% python3 -q
>>> import numpy as np
>>> np.set_printoptions(precision=1, suppress=True, linewidth=160, sign=" ")
>>> J = np.array([[1, 1, 2, 2, 2, 0, 2, 3],
...     [3, 1, 1, 2, 2, 2, 0, 2],
...     [2, 3, 1, 1, 2, 2, 2, 0],
...     [0, 2, 3, 1, 1, 2, 2, 2],
...     [2, 0, 2, 3, 1, 1, 2, 2],
...     [2, 2, 0, 2, 3, 1, 1, 2],
...     [2, 2, 2, 0, 2, 3, 1, 1],
...     [1, 2, 2, 2, 0, 2, 3, 1]])
>>> J
array([[ 1,  1,  2,  2,  2,  0,  2,  3],
       [ 3,  1,  1,  2,  2,  2,  0,  2],
       [ 2,  3,  1,  1,  2,  2,  2,  0],
       [ 0,  2,  3,  1,  1,  2,  2,  2],
       [ 2,  0,  2,  3,  1,  1,  2,  2],
       [ 2,  2,  0,  2,  3,  1,  1,  2],
       [ 2,  2,  2,  0,  2,  3,  1,  1],
       [ 1,  2,  2,  2,  0,  2,  3,  1]])
>>> U, s, vt = np.linalg.svd(J, full_matrices=False)
>>> np.allclose(U * s @ vt, J)
True
>>> U.shape, s.shape, vt.shape
((8, 8), (8,), (8, 8))
>>> np.round(vt @ vt.T, 1) + 0
array([[ 1.,  0.,  0.,  0.,  0.,  0.,  0.,  0.],
       [ 0.,  1.,  0.,  0.,  0.,  0.,  0.,  0.],
       [ 0.,  0.,  1.,  0.,  0.,  0.,  0.,  0.],
       [ 0.,  0.,  0.,  1.,  0.,  0.,  0.,  0.],
       [ 0.,  0.,  0.,  0.,  1.,  0.,  0.,  0.],
       [ 0.,  0.,  0.,  0.,  0.,  1.,  0.,  0.],
       [ 0.,  0.,  0.,  0.,  0.,  0.,  1.,  0.],
       [ 0.,  0.,  0.,  0.,  0.,  0.,  0.,  1.]])
>>> np.cumsum(s ** 2) / np.sum(s ** 2)
array([ 0.8,  0.9,  0.9,  1. ,  1. ,  1. ,  1. ,  1. ])
>>> np.round(s / s[0], 1) + 0
array([ 1. ,  0.3,  0.3,  0.2,  0.2,  0.1,  0. ,  0. ])
>>> np.abs(vt[0])
array([ 0.4,  0.4,  0.4,  0.4,  0.4,  0.4,  0.4,  0.4])
>>> def softmax(z):
...     e = np.exp(z - z.max(axis=-1, keepdims=True))
...     return e / e.sum(axis=-1, keepdims=True)
... 
>>> softmax(J).sum(axis=1)
array([ 1.,  1.,  1.,  1.,  1.,  1.,  1.,  1.])
>>> np.round(softmax(J[2] + 5), 1) + 0
array([ 0.1,  0.4,  0. ,  0. ,  0.1,  0.1,  0.1,  0. ])
>>> scores = J @ J.T / np.sqrt(8)
>>> np.round(softmax(scores), 1) + 0
array([[ 0.5,  0. ,  0. ,  0.1,  0.2,  0.1,  0. ,  0. ],
       [ 0. ,  0.5,  0. ,  0. ,  0.1,  0.2,  0.1,  0. ],
       [ 0. ,  0. ,  0.5,  0. ,  0. ,  0.1,  0.2,  0.1],
       [ 0.1,  0. ,  0. ,  0.5,  0. ,  0. ,  0.1,  0.2],
       [ 0.2,  0.1,  0. ,  0. ,  0.5,  0. ,  0. ,  0.1],
       [ 0.1,  0.2,  0.1,  0. ,  0. ,  0.5,  0. ,  0. ],
       [ 0. ,  0.1,  0.2,  0.1,  0. ,  0. ,  0.5,  0. ],
       [ 0. ,  0. ,  0.1,  0.2,  0.1,  0. ,  0. ,  0.5]])
>>> softmax(scores)[2] @ J
array([ 1.9,  2.4,  1.3,  1.1,  1.9,  2. ,  1.7,  0.7])
>>> np.round(softmax(scores + np.triu(np.full(scores.shape, -np.inf), 1)), 1) + 0
array([[ 1. ,  0. ,  0. ,  0. ,  0. ,  0. ,  0. ,  0. ],
       [ 0.1,  0.9,  0. ,  0. ,  0. ,  0. ,  0. ,  0. ],
       [ 0. ,  0.1,  0.9,  0. ,  0. ,  0. ,  0. ,  0. ],
       [ 0.1,  0. ,  0.1,  0.8,  0. ,  0. ,  0. ,  0. ],
       [ 0.2,  0.1,  0. ,  0.1,  0.6,  0. ,  0. ,  0. ],
       [ 0.1,  0.2,  0.1,  0. ,  0. ,  0.6,  0. ,  0. ],
       [ 0. ,  0.1,  0.2,  0.1,  0. ,  0. ,  0.5,  0. ],
       [ 0. ,  0. ,  0.1,  0.2,  0.1,  0. ,  0. ,  0.5]])
>>> K = np.loadtxt("arr.csv", delimiter=",")
>>> K
array([[ -2.,  -1.,   0.,   1.,   2.,   3.,   4.,   5.,   6.],
       [  7.,   8.,   9.,  10.,  11.,  12.,  13.,  14.,  15.],
       [ 16.,  17.,  18.,  19.,  20.,  21.,  22.,  23.,  24.],
       [ 25.,  26.,  27.,  28.,  29.,  30.,  31.,  32.,  33.],
       [ 34.,  35.,  36.,  37.,  38.,  39.,  40.,  41.,  42.],
       [ 43.,  44.,  45.,  46.,  47.,  48.,  49.,  50.,  51.],
       [ 52.,  53.,  54.,  55.,  56.,  57.,  58.,  59.,  60.],
       [ 61.,  62.,  63.,  64.,  65.,  66.,  67.,  68.,  69.],
       [ 70.,  71.,  72.,  73.,  74.,  75.,  76.,  77.,  78.],
       [ 79.,  80.,  81.,  82.,  83.,  84.,  85.,  86.,  87.],
       [ 88.,  89.,  90.,  91.,  92.,  93.,  94.,  95.,  96.],
       [ 97.,  98.,  99., 100., 101., 102., 103., 104., 105.]])
>>> U, s, vt = np.linalg.svd(K)
>>> V = vt[:(s > 1e-8).sum()]
>>> rng = np.random.default_rng(85)
>>> x0 = K[5] + 3 * K[11] + rng.integers(2) * np.eye(9)[7]
>>> x0
array([ 334.,  338.,  342.,  346.,  350.,  354.,  358.,  363.,  366.])
>>> np.linalg.matrix_rank(np.vstack([K, x0]))
np.int64(3)
>>> u = np.array([0, 0, -2])
>>> np.array([np.convolve(row, u, "same") for row in K])
array([[   0.,    4.,    2.,    0.,   -2.,   -4.,   -6.,   -8.,  -10.],
       [   0.,  -14.,  -16.,  -18.,  -20.,  -22.,  -24.,  -26.,  -28.],
       [   0.,  -32.,  -34.,  -36.,  -38.,  -40.,  -42.,  -44.,  -46.],
       [   0.,  -50.,  -52.,  -54.,  -56.,  -58.,  -60.,  -62.,  -64.],
       [   0.,  -68.,  -70.,  -72.,  -74.,  -76.,  -78.,  -80.,  -82.],
       [   0.,  -86.,  -88.,  -90.,  -92.,  -94.,  -96.,  -98., -100.],
       [   0., -104., -106., -108., -110., -112., -114., -116., -118.],
       [   0., -122., -124., -126., -128., -130., -132., -134., -136.],
       [   0., -140., -142., -144., -146., -148., -150., -152., -154.],
       [   0., -158., -160., -162., -164., -166., -168., -170., -172.],
       [   0., -176., -178., -180., -182., -184., -186., -188., -190.],
       [   0., -194., -196., -198., -200., -202., -204., -206., -208.]])
>>> np.correlate(K[3], K[4], "full")
array([ 1050.,  2117.,  3200.,  4298.,  5410.,  6535.,  7672.,  8820.,  9978.,  8892.,  7798.,  6697.,  5590.,  4478.,  3362.,  2243.,  1122.])
>>> np.cross(K[3, :3], K[4, :3])
array([-9., 18., -9.])
>>> U, s, vt = np.linalg.svd(K)
>>> s.round(1) + 0
array([ 625.5,   13.9,    0. ,    0. ,    0. ,    0. ,    0. ,    0. ,    0. ])
>>> B = U[:, :2] @ np.diag(s[:2]) @ vt[:2]
>>> B.round(1) + 0
array([[ -2.,  -1.,   0.,   1.,   2.,   3.,   4.,   5.,   6.],
       [  7.,   8.,   9.,  10.,  11.,  12.,  13.,  14.,  15.],
       [ 16.,  17.,  18.,  19.,  20.,  21.,  22.,  23.,  24.],
       [ 25.,  26.,  27.,  28.,  29.,  30.,  31.,  32.,  33.],
       [ 34.,  35.,  36.,  37.,  38.,  39.,  40.,  41.,  42.],
       [ 43.,  44.,  45.,  46.,  47.,  48.,  49.,  50.,  51.],
       [ 52.,  53.,  54.,  55.,  56.,  57.,  58.,  59.,  60.],
       [ 61.,  62.,  63.,  64.,  65.,  66.,  67.,  68.,  69.],
       [ 70.,  71.,  72.,  73.,  74.,  75.,  76.,  77.,  78.],
       [ 79.,  80.,  81.,  82.,  83.,  84.,  85.,  86.,  87.],
       [ 88.,  89.,  90.,  91.,  92.,  93.,  94.,  95.,  96.],
       [ 97.,  98.,  99., 100., 101., 102., 103., 104., 105.]])
>>> np.round(np.linalg.norm(K - B, 2), 1), np.round(s[2], 1)
(np.float64(0.0), np.float64(0.0))
>>> np.linalg.matrix_rank(B)
np.int64(2)
>>> round(np.abs(K - B).max(), 1)
np.float64(0.0)
>>> np.linalg.matrix_rank(K, rtol=0.05)
np.int64(1)
>>> E = np.eye(13, dtype=int)[rng.permutation(13)]
>>> E
array([[ 0,  0,  0,  0,  1,  0,  0,  0,  0,  0,  0,  0,  0],
       [ 0,  0,  0,  0,  0,  0,  0,  0,  0,  0,  1,  0,  0],
       [ 0,  0,  0,  0,  0,  0,  0,  0,  0,  1,  0,  0,  0],
       [ 0,  0,  0,  0,  0,  0,  0,  0,  0,  0,  0,  1,  0],
       [ 0,  0,  1,  0,  0,  0,  0,  0,  0,  0,  0,  0,  0],
       [ 0,  0,  0,  0,  0,  0,  0,  0,  1,  0,  0,  0,  0],
       [ 0,  0,  0,  0,  0,  0,  0,  1,  0,  0,  0,  0,  0],
       [ 0,  0,  0,  0,  0,  0,  0,  0,  0,  0,  0,  0,  1],
       [ 0,  0,  0,  1,  0,  0,  0,  0,  0,  0,  0,  0,  0],
       [ 1,  0,  0,  0,  0,  0,  0,  0,  0,  0,  0,  0,  0],
       [ 0,  0,  0,  0,  0,  0,  1,  0,  0,  0,  0,  0,  0],
       [ 0,  1,  0,  0,  0,  0,  0,  0,  0,  0,  0,  0,  0],
       [ 0,  0,  0,  0,  0,  1,  0,  0,  0,  0,  0,  0,  0]])
>>> # 2 groups of indices that never mix
>>> x0 = np.array([3, 3, 3, 3, 2, 1, 1, 2, 1, 1, 1, 3, 2])
>>> E.T @ (E @ x0)
array([ 3,  3,  3,  3,  2,  1,  1,  2,  1,  1,  1,  3,  2])
>>> np.abs(np.linalg.eigvals(E))
array([ 1.,  1.,  1.,  1.,  1.,  1.,  1.,  1.,  1.,  1.,  1.,  1.,  1.])
>>> round(np.linalg.det(E), 1)
np.float64(-1.0)
>>> 13 - np.linalg.matrix_rank(E - np.eye(13), tol=1e-8)
np.int64(2)
>>> [p for p in range(1, 25) if np.allclose(np.linalg.matrix_power(E, p), np.eye(13))]
[]
>>> labels = rng.permutation(13)
>>> labels
array([ 10,   5,   9,   6,   2,   1,  11,   4,   8,  12,   3,   0,   7])
>>> B = E[labels][:, labels]
>>> round(np.linalg.det(B), 1), round(np.linalg.det(E[labels]), 1)
(np.float64(-1.0), np.float64(1.0))
>>> np.allclose(B, E)
False
>>> np.diag(B)
array([ 0,  0,  0,  0,  0,  0,  0,  0,  0,  0,  0,  0,  0])
>>> np.sort(np.abs(np.linalg.eigvals(B)))
array([ 1.,  1.,  1.,  1.,  1.,  1.,  1.,  1.,  1.,  1.,  1.,  1.,  1.])
>>> np.trace(B)
np.int64(0)
>>> m1 = np.array([[5.8, 7.2, -3.1, -6.9, -1.4, -1.7, -4.9, -2.9, 1.8, -2.5, -8.4, -2.5],
...     [-3.6, 1.2, -8.8, 0.4, 7.9, -8.4, -0.3, -0.6, 0.7, -7.3, -0.4, 8.0],
...     [-1.2, 0.3, 6.2, -0.7, -0.5, -2.4, -10.8, 1.2, 9.8, -0.7, 2.6, 6.2],
...     [-2.8, 3.3, 8.8, 3.0, 8.6, -4.7, 5.9, -0.1, -2.1, 0.9, -2.1, -6.1]])
>>> th = np.radians(30)
>>> r_ = np.eye(12)
>>> r_[6, 6] = r_[10, 10] = np.cos(th)
>>> r_[6, 10], r_[10, 6] = -np.sin(th), np.sin(th)
>>> r_
array([[ 1. ,  0. ,  0. ,  0. ,  0. ,  0. ,  0. ,  0. ,  0. ,  0. ,  0. ,  0. ],
       [ 0. ,  1. ,  0. ,  0. ,  0. ,  0. ,  0. ,  0. ,  0. ,  0. ,  0. ,  0. ],
       [ 0. ,  0. ,  1. ,  0. ,  0. ,  0. ,  0. ,  0. ,  0. ,  0. ,  0. ,  0. ],
       [ 0. ,  0. ,  0. ,  1. ,  0. ,  0. ,  0. ,  0. ,  0. ,  0. ,  0. ,  0. ],
       [ 0. ,  0. ,  0. ,  0. ,  1. ,  0. ,  0. ,  0. ,  0. ,  0. ,  0. ,  0. ],
       [ 0. ,  0. ,  0. ,  0. ,  0. ,  1. ,  0. ,  0. ,  0. ,  0. ,  0. ,  0. ],
       [ 0. ,  0. ,  0. ,  0. ,  0. ,  0. ,  0.9,  0. ,  0. ,  0. , -0.5,  0. ],
       [ 0. ,  0. ,  0. ,  0. ,  0. ,  0. ,  0. ,  1. ,  0. ,  0. ,  0. ,  0. ],
       [ 0. ,  0. ,  0. ,  0. ,  0. ,  0. ,  0. ,  0. ,  1. ,  0. ,  0. ,  0. ],
       [ 0. ,  0. ,  0. ,  0. ,  0. ,  0. ,  0. ,  0. ,  0. ,  1. ,  0. ,  0. ],
       [ 0. ,  0. ,  0. ,  0. ,  0. ,  0. ,  0.5,  0. ,  0. ,  0. ,  0.9,  0. ],
       [ 0. ,  0. ,  0. ,  0. ,  0. ,  0. ,  0. ,  0. ,  0. ,  0. ,  0. ,  1. ]])
>>> B = m1 @ r_.T
>>> B.round(1) + 0
array([[  5.8,   7.2,  -3.1,  -6.9,  -1.4,  -1.7,   0. ,  -2.9,   1.8,  -2.5,  -9.7,  -2.5],
       [ -3.6,   1.2,  -8.8,   0.4,   7.9,  -8.4,  -0.1,  -0.6,   0.7,  -7.3,  -0.5,   8. ],
       [ -1.2,   0.3,   6.2,  -0.7,  -0.5,  -2.4, -10.7,   1.2,   9.8,  -0.7,  -3.1,   6.2],
       [ -2.8,   3.3,   8.8,   3. ,   8.6,  -4.7,   6.2,  -0.1,  -2.1,   0.9,   1.1,  -6.1]])
>>> round(np.linalg.det(r_), 1), round(np.trace(r_), 1)
(np.float64(1.0), np.float64(11.7))
>>> np.allclose(np.linalg.norm(m1, axis=1), np.linalg.norm(B, axis=1))
True
>>> np.allclose(m1 @ m1.T, B @ B.T)
True
>>> B = m1 + rng.integers(-2, 3, (4, 3)) @ rng.integers(-2, 3, (3, 12))
>>> B
array([[  9.8,   9.2,  -1.1,  -5.9,   1.6,   0.3,  -3.9,   0.1,   0.8,  -0.5,  -6.4,   2.5],
       [ -8.6,   0.2, -10.8,  -0.6,   4.9, -10.4,  -1.3,  -3.6,   2.7, -10.3,  -0.4,   5. ],
       [ -4.2,   3.3,   8.2,  -2.7,  -3.5,  -6.4, -12.8,   1.2,  12.8,  -5.7,   0.6,   7.2],
       [ -1.8,   0.3,   4.8,   6. ,  12.6,   1.3,   8.9,  -1.1,  -4.1,   5.9,   5.9,  -4.1]])
>>> np.round(np.linalg.svd(B - m1, compute_uv=False), 1) + 0
array([ 17.8,  10.1,   5. ,   0. ])
>>> np.abs(B - m1).sum(axis=1)
array([ 28.,  26.,  30.,  42.])
>>> u = np.array([2, 7, 0])
>>> np.convolve(B[1], u)
array([-17.2, -59.8, -20.2, -76.8,   5.6,  13.5, -75.4, -16.3, -19.8,  -1.7, -72.9,   7.2,  35. ,   0. ])
>>> G = m1.T @ m1
>>> np.round(np.linalg.eigvalsh(G)[::-1], 1) + 0
array([ 400. ,  322.3,  264.3,  212.2,    0. ,    0. ,    0. ,    0. ,    0. ,    0. ,    0. ,    0. ])
>>> round(np.trace(G), 1), np.round((m1 ** 2).sum(), 1)
(np.float64(1198.8), np.float64(1198.8))
>>> mat = np.loadtxt("case13.csv", delimiter=",")
>>> mat
array([[  6.,  -4.,  -3.,   2.,  -3.,  -6.,  -3.,   1.],
       [ -4.,  16.,   0., -12.,  12.,  10.,   2.,   2.],
       [ -3.,   0.,   6.,   1.,   2.,   1.,   2.,  -3.],
       [  2., -12.,   1.,  10.,  -9.,  -7.,  -2.,  -4.],
       [ -3.,  12.,   2.,  -9.,  10.,   7.,   2.,   1.],
       [ -6.,  10.,   1.,  -7.,   7.,   9.,   3.,   1.],
       [ -3.,   2.,   2.,  -2.,   2.,   3.,   3.,   2.],
       [  1.,   2.,  -3.,  -4.,   1.,   1.,   2.,   7.]])
>>> np.unique(mat.round(6), axis=0).shape
(8, 8)
>>> np.abs(np.diag(np.linalg.qr(mat)[1])) > 1e-9
array([ True,  True,  True,  True, False, False, False, False])
